% ipython --no-banner

In [1]: import numpy as np

In [2]: np.set_printoptions(suppress=True, linewidth=160)

In [3]: rnd = lambda a: np.round(a, 2) + 0

In [4]: feats = np.loadtxt("w.csv", delimiter=",")

In [5]: feats
Out[5]: 
array([[ 0.96,  2.9 , -4.89,  2.35],
       [-5.73, -1.91, -3.16, -6.43],
       [ 4.94,  2.48,  2.92, -2.72]])

In [6]: feats.reshape(2, -1)
Out[6]: 
array([[ 0.96,  2.9 , -4.89,  2.35, -5.73, -1.91],
       [-3.16, -6.43,  4.94,  2.48,  2.92, -2.72]])

In [7]: blk = feats.reshape(3, 2, -1)

In [8]: rnd(blk.sum(axis=1))
Out[8]: 
array([[-3.93,  5.25],
       [-8.89, -8.34],
       [ 7.86, -0.24]])

In [9]: blk.transpose(1, 0, 2)
Out[9]: 
array([[[ 0.96,  2.9 ],
        [-5.73, -1.91],
        [ 4.94,  2.48]],

       [[-4.89,  2.35],
        [-3.16, -6.43],
        [ 2.92, -2.72]]])

In [10]: def softmax(z):
    ...:     e = np.exp(z - z.max(axis=-1, keepdims=True))
    ...:     return e / e.sum(axis=-1, keepdims=True)
    ...: 

In [11]: rnd(softmax(feats[2]))
Out[11]: array([0.82, 0.07, 0.11, 0.  ])

In [12]: rnd(softmax(feats[2] + 4))
Out[12]: array([0.82, 0.07, 0.11, 0.  ])

In [13]: rnd(softmax(feats).sum(axis=1))
Out[13]: array([1., 1., 1.])

In [14]: att = feats @ feats.T / np.sqrt(4)

In [15]: rnd(softmax(att))
Out[15]: 
array([[1., 0., 0.],
       [0., 1., 0.],
       [0., 0., 1.]])

In [16]: rnd(softmax(att + np.triu(np.full(att.shape, -np.inf), 1)))
Out[16]: 
array([[1., 0., 0.],
       [0., 1., 0.],
       [0., 0., 1.]])

In [17]: softmax(att).round(6).argmax(axis=1)
Out[17]: array([0, 1, 2])

In [18]: A = np.cumsum(np.array([[-2, 4, -1],
    ...:     [1, 4, 2],
    ...:     [5, -1, -3],
    ...:     [-3, 1, -5],
    ...:     [3, -2, -1],
    ...:     [5, 3, 1],
    ...:     [-1, -3, 5],
    ...:     [4, 0, 2],
    ...:     [2, 3, -3],
    ...:     [4, -2, -4],
    ...:     [-4, 5, 1],
    ...:     [-5, 5, -5],
    ...:     [3, 0, -5],
    ...:     [-3, -2, -2],
    ...:     [1, 2, -1],
    ...:     [-2, 3, -3],
    ...:     [-2, 1, 1],
    ...:     [2, -1, -3],
    ...:     [0, -2, -2],
    ...:     [5, 1, 4],
    ...:     [1, -2, 5],
    ...:     [-1, 4, 2],
    ...:     [1, 5, 4],
    ...:     [1, -1, 0],
    ...:     [2, -1, -2],
    ...:     [-2, 1, -2],
    ...:     [-2, 4, 1]]), axis=0)

In [19]: A
Out[19]: 
array([[ -2,   4,  -1],
       [ -1,   8,   1],
       [  4,   7,  -2],
       [  1,   8,  -7],
       [  4,   6,  -8],
       [  9,   9,  -7],
       [  8,   6,  -2],
       [ 12,   6,   0],
       [ 14,   9,  -3],
       [ 18,   7,  -7],
       [ 14,  12,  -6],
       [  9,  17, -11],
       [ 12,  17, -16],
       [  9,  15, -18],
       [ 10,  17, -19],
       [  8,  20, -22],
       [  6,  21, -21],
       [  8,  20, -24],
       [  8,  18, -26],
       [ 13,  19, -22],
       [ 14,  17, -17],
       [ 13,  21, -15],
       [ 14,  26, -11],
       [ 15,  25, -11],
       [ 17,  24, -13],
       [ 15,  25, -15],
       [ 13,  29, -14]])

In [20]: B = A / np.linalg.norm(A, axis=1, keepdims=True)

In [21]: gram = B @ B.T

In [22]: rnd(np.degrees(np.arccos(np.clip(gram[23, 8], -1, 1))))
Out[22]: np.float64(27.37)

In [23]: (gram - 2 * np.eye(27)).round(6).argmax(axis=1)
Out[23]: array([ 1,  0, 22, 16, 13, 20,  8,  8,  6,  8,  6, 21, 20, 14, 13, 17, 15, 15, 17, 14, 12, 11, 23, 22, 23, 11, 22])
